% ipython --no-banner

In [1]: import numpy as np

In [2]: from numpy import linalg as LA

In [3]: np.set_printoptions(precision=2, suppress=True, linewidth=120)

In [4]: Y = np.array([[2, 0], [3, 1]])

In [5]: W2 = np.array([[-1, 0, 1], [-1, 1, 2], [-2, 2, -2]])

In [6]: F = np.kron(Y, W2)

In [7]: F
Out[7]: 
array([[-2,  0,  2,  0,  0,  0],
       [-2,  2,  4,  0,  0,  0],
       [-4,  4, -4,  0,  0,  0],
       [-3,  0,  3, -1,  0,  1],
       [-3,  3,  6, -1,  1,  2],
       [-6,  6, -6, -2,  2, -2]])

In [8]: rng = np.random.default_rng(87)

In [9]: idx = rng.permutation(6)

In [10]: Y = F[:, idx] * rng.choice([-1, 1], 6)

In [11]: Y
Out[11]: 
array([[ 0,  0,  0,  2, -2,  0],
       [ 0,  0, -2,  2, -4,  0],
       [ 0,  0, -4,  4,  4,  0],
       [ 1,  1,  0,  3, -3,  0],
       [ 2,  1, -3,  3, -6, -1],
       [-2,  2, -6,  6,  6, -2]])

In [12]: left, _, VT = LA.svd(F.T @ Y)

In [13]: idx
Out[13]: array([5, 3, 1, 0, 2, 4])

In [14]: Y = np.array([[-1, 1, 1, 4, 5, 0],
    ...:     [4, 2, 8, -1, -4, 5],
    ...:     [5, -2, 5, -9, 7, 4],
    ...:     [9, 8, 9, 8, 3, 3],
    ...:     [1, 2, -3, -7, 7, 3],
    ...:     [3, -8, -2, -4, 8, -5]])

In [15]: W0 = np.triu(Y)

In [16]: W0
Out[16]: 
array([[-1,  1,  1,  4,  5,  0],
       [ 0,  2,  8, -1, -4,  5],
       [ 0,  0,  5, -9,  7,  4],
       [ 0,  0,  0,  8,  3,  3],
       [ 0,  0,  0,  0,  7,  3],
       [ 0,  0,  0,  0,  0, -5]])

In [17]: Y = F[0, 0] * F[1:] - np.outer(F[1:, 0], F[0])

In [18]: Y
Out[18]: 
array([[  0,  -4,  -4,   0,   0,   0],
       [  0,  -8,  16,   0,   0,   0],
       [  0,   0,   0,   2,   0,  -2],
       [  0,  -6,  -6,   2,  -2,  -4],
       [  0, -12,  24,   4,  -4,   4]])

In [19]: np.flatnonzero(~Y.round(6).any(axis=1))
Out[19]: array([], dtype=int64)

In [20]: LA.matrix_rank(Y), LA.matrix_rank(F)
Out[20]: (np.int64(5), np.int64(6))

In [21]: F[:, 0] / F[0, 0]
Out[21]: array([1. , 1. , 2. , 1.5, 1.5, 3. ])

In [22]: u, g = Y[1], Y[2]

In [23]: u @ u
Out[23]: np.int64(320)

In [24]: pr = (u @ g) / (u @ u) * u

In [25]: (g - pr) @ u
Out[25]: np.float64(0.0)

In [26]: g - pr
Out[26]: array([ 0.,  0.,  0.,  2.,  0., -2.])

In [27]: W0.sum(axis=1)
Out[27]: array([10, 10,  7, 14, 10, -5])

In [28]: W0.shape
Out[28]: (6, 6)

In [29]: np.unravel_index(np.abs(W0).argmax(), W0.shape)
Out[29]: (np.int64(2), np.int64(3))

In [30]: LA.svd(W0, compute_uv=False)
Out[30]: array([14.77, 12.1 , 10.2 ,  4.52,  0.97,  0.35])

In [31]: LA.matrix_rank(W0)
Out[31]: np.int64(6)

In [32]: np.zeros(6, 6)
---------------------------------------------------------------------------
TypeError                                 Traceback (most recent call last)
Cell In[32], line 1
----> 1 np.zeros(6, 6)

TypeError: Cannot interpret '6' as a data type

In [33]: np.diff(W0, axis=0)
Out[33]: 
array([[ 1,  1,  7, -5, -9,  5],
       [ 0, -2, -3, -8, 11, -1],
       [ 0,  0, -5, 17, -4, -1],
       [ 0,  0,  0, -8,  4,  0],
       [ 0,  0,  0,  0, -7, -8]])

In [34]: A = np.eye(8, dtype=int)[rng.permutation(8)] * np.array([2, -1, 2, 2, -1, -2, 1, 0])

In [35]: A
Out[35]: 
array([[ 0,  0,  0,  0,  0,  0,  0,  0],
       [ 0,  0,  2,  0,  0,  0,  0,  0],
       [ 0,  0,  0,  0, -1,  0,  0,  0],
       [ 0, -1,  0,  0,  0,  0,  0,  0],
       [ 0,  0,  0,  0,  0,  0,  1,  0],
       [ 0,  0,  0,  2,  0,  0,  0,  0],
       [ 2,  0,  0,  0,  0,  0,  0,  0],
       [ 0,  0,  0,  0,  0, -2,  0,  0]])

In [36]: left, sigma, VT = LA.svd(A)

In [37]: sigma
Out[37]: array([2., 2., 2., 2., 1., 1., 1., 0.])

In [38]: Y = left[:, :7] @ np.diag(sigma[:7]) @ VT[:7]

In [39]: LA.matrix_rank(Y)
Out[39]: np.int64(7)

In [40]: Y
Out[40]: 
array([[ 0.,  0.,  0.,  0.,  0.,  0.,  0.,  0.],
       [ 0.,  0.,  2.,  0.,  0.,  0.,  0.,  0.],
       [ 0.,  0.,  0.,  0., -1.,  0.,  0.,  0.],
       [ 0., -1.,  0.,  0.,  0.,  0.,  0.,  0.],
       [ 0.,  0.,  0.,  0.,  0.,  0.,  1.,  0.],
       [ 0.,  0.,  0.,  2.,  0.,  0.,  0.,  0.],
       [ 2.,  0.,  0.,  0.,  0.,  0.,  0.,  0.],
       [ 0.,  0.,  0.,  0.,  0., -2.,  0.,  0.]])

In [41]: np.abs(A - Y).max()
Out[41]: np.float64(0.0)

In [42]: round(float(LA.norm(A - Y) / LA.norm(A)), 2)
Out[42]: 0.0

In [43]: LA.svd(A, compute_uv=False)
Out[43]: array([2., 2., 2., 2., 1., 1., 1., 0.])

In [44]: LA.pinv(A)
Out[44]: 
array([[ 0. ,  0. ,  0. ,  0. ,  0. ,  0. ,  0.5,  0. ],
       [ 0. ,  0. ,  0. , -1. ,  0. ,  0. ,  0. ,  0. ],
       [ 0. ,  0.5,  0. ,  0. ,  0. ,  0. ,  0. ,  0. ],
       [ 0. ,  0. ,  0. ,  0. ,  0. ,  0.5,  0. ,  0. ],
       [ 0. ,  0. , -1. ,  0. ,  0. ,  0. ,  0. ,  0. ],
       [ 0. ,  0. ,  0. ,  0. ,  0. ,  0. ,  0. , -0.5],
       [ 0. ,  0. ,  0. ,  0. ,  1. ,  0. ,  0. ,  0. ],
       [ 0. ,  0. ,  0. ,  0. ,  0. ,  0. ,  0. ,  0. ]])

In [45]: A @ A.T
Out[45]: 
array([[0, 0, 0, 0, 0, 0, 0, 0],
       [0, 4, 0, 0, 0, 0, 0, 0],
       [0, 0, 1, 0, 0, 0, 0, 0],
       [0, 0, 0, 1, 0, 0, 0, 0],
       [0, 0, 0, 0, 1, 0, 0, 0],
       [0, 0, 0, 0, 0, 4, 0, 0],
       [0, 0, 0, 0, 0, 0, 4, 0],
       [0, 0, 0, 0, 0, 0, 0, 4]])

In [46]: A.reshape(8, 9)
---------------------------------------------------------------------------
ValueError                                Traceback (most recent call last)
Cell In[46], line 1
----> 1 A.reshape(8, 9)

ValueError: cannot reshape array of size 64 into shape (8,9)

In [47]: A.reshape(2, -1)
Out[47]: 
array([[ 0,  0,  0,  0,  0,  0,  0,  0,  0,  0,  2,  0,  0,  0,  0,  0,  0,  0,  0,  0, -1,  0,  0,  0,  0, -1,  0,
         0,  0,  0,  0,  0],
       [ 0,  0,  0,  0,  0,  0,  1,  0,  0,  0,  0,  2,  0,  0,  0,  0,  2,  0,  0,  0,  0,  0,  0,  0,  0,  0,  0,
         0,  0, -2,  0,  0]])

In [48]: T = A.reshape(8, 2, -1)

In [49]: np.einsum("ihd,jhd->hij", T, T).shape
Out[49]: (2, 8, 8)

In [50]: np.einsum("ihd,ihd->ih", T, T)
Out[50]: 
array([[0, 0],
       [4, 0],
       [0, 1],
       [1, 0],
       [0, 1],
       [4, 0],
       [4, 0],
       [0, 4]])

In [51]: T.shape
Out[51]: (8, 2, 4)

In [52]: T.sum(axis=1)
Out[52]: 
array([[ 0,  0,  0,  0],
       [ 0,  0,  2,  0],
       [-1,  0,  0,  0],
       [ 0, -1,  0,  0],
       [ 0,  0,  1,  0],
       [ 0,  0,  0,  2],
       [ 2,  0,  0,  0],
       [ 0, -2,  0,  0]])

In [53]: T[:, 0]
Out[53]: 
array([[ 0,  0,  0,  0],
       [ 0,  0,  2,  0],
       [ 0,  0,  0,  0],
       [ 0, -1,  0,  0],
       [ 0,  0,  0,  0],
       [ 0,  0,  0,  2],
       [ 2,  0,  0,  0],
       [ 0,  0,  0,  0]])

In [54]: np.swapaxes(T, 1, 2)[7]
Out[54]: 
array([[ 0,  0],
       [ 0, -2],
       [ 0,  0],
       [ 0,  0]])

In [55]: K = np.loadtxt("data.csv", delimiter=",")

In [56]: K
Out[56]: 
array([[1., 0., 0., 0., 0., 0., 0.],
       [0., 0., 0., 0., 1., 0., 0.],
       [0., 0., 1., 0., 0., 0., 0.],
       [0., 0., 0., 0., 0., 0., 1.],
       [0., 0., 0., 1., 0., 0., 0.],
       [0., 0., 0., 0., 0., 1., 0.],
       [0., 1., 0., 0., 0., 0., 0.]])

In [57]: # 4 blocks once reordered

In [58]: Y = LA.invert(K)
---------------------------------------------------------------------------
AttributeError                            Traceback (most recent call last)
Cell In[58], line 1
----> 1 Y = LA.invert(K)

AttributeError: module 'numpy.linalg' has no attribute 'invert'

In [59]: Y = LA.inv(K)

In [60]: Y
Out[60]: 
array([[1., 0., 0., 0., 0., 0., 0.],
       [0., 0., 0., 0., 0., 0., 1.],
       [0., 0., 1., 0., 0., 0., 0.],
       [0., 0., 0., 0., 1., 0., 0.],
       [0., 1., 0., 0., 0., 0., 0.],
       [0., 0., 0., 0., 0., 1., 0.],
       [0., 0., 0., 1., 0., 0., 0.]])

In [61]: np.round(LA.det(K) * LA.det(Y), 2)
Out[61]: np.float64(1.0)
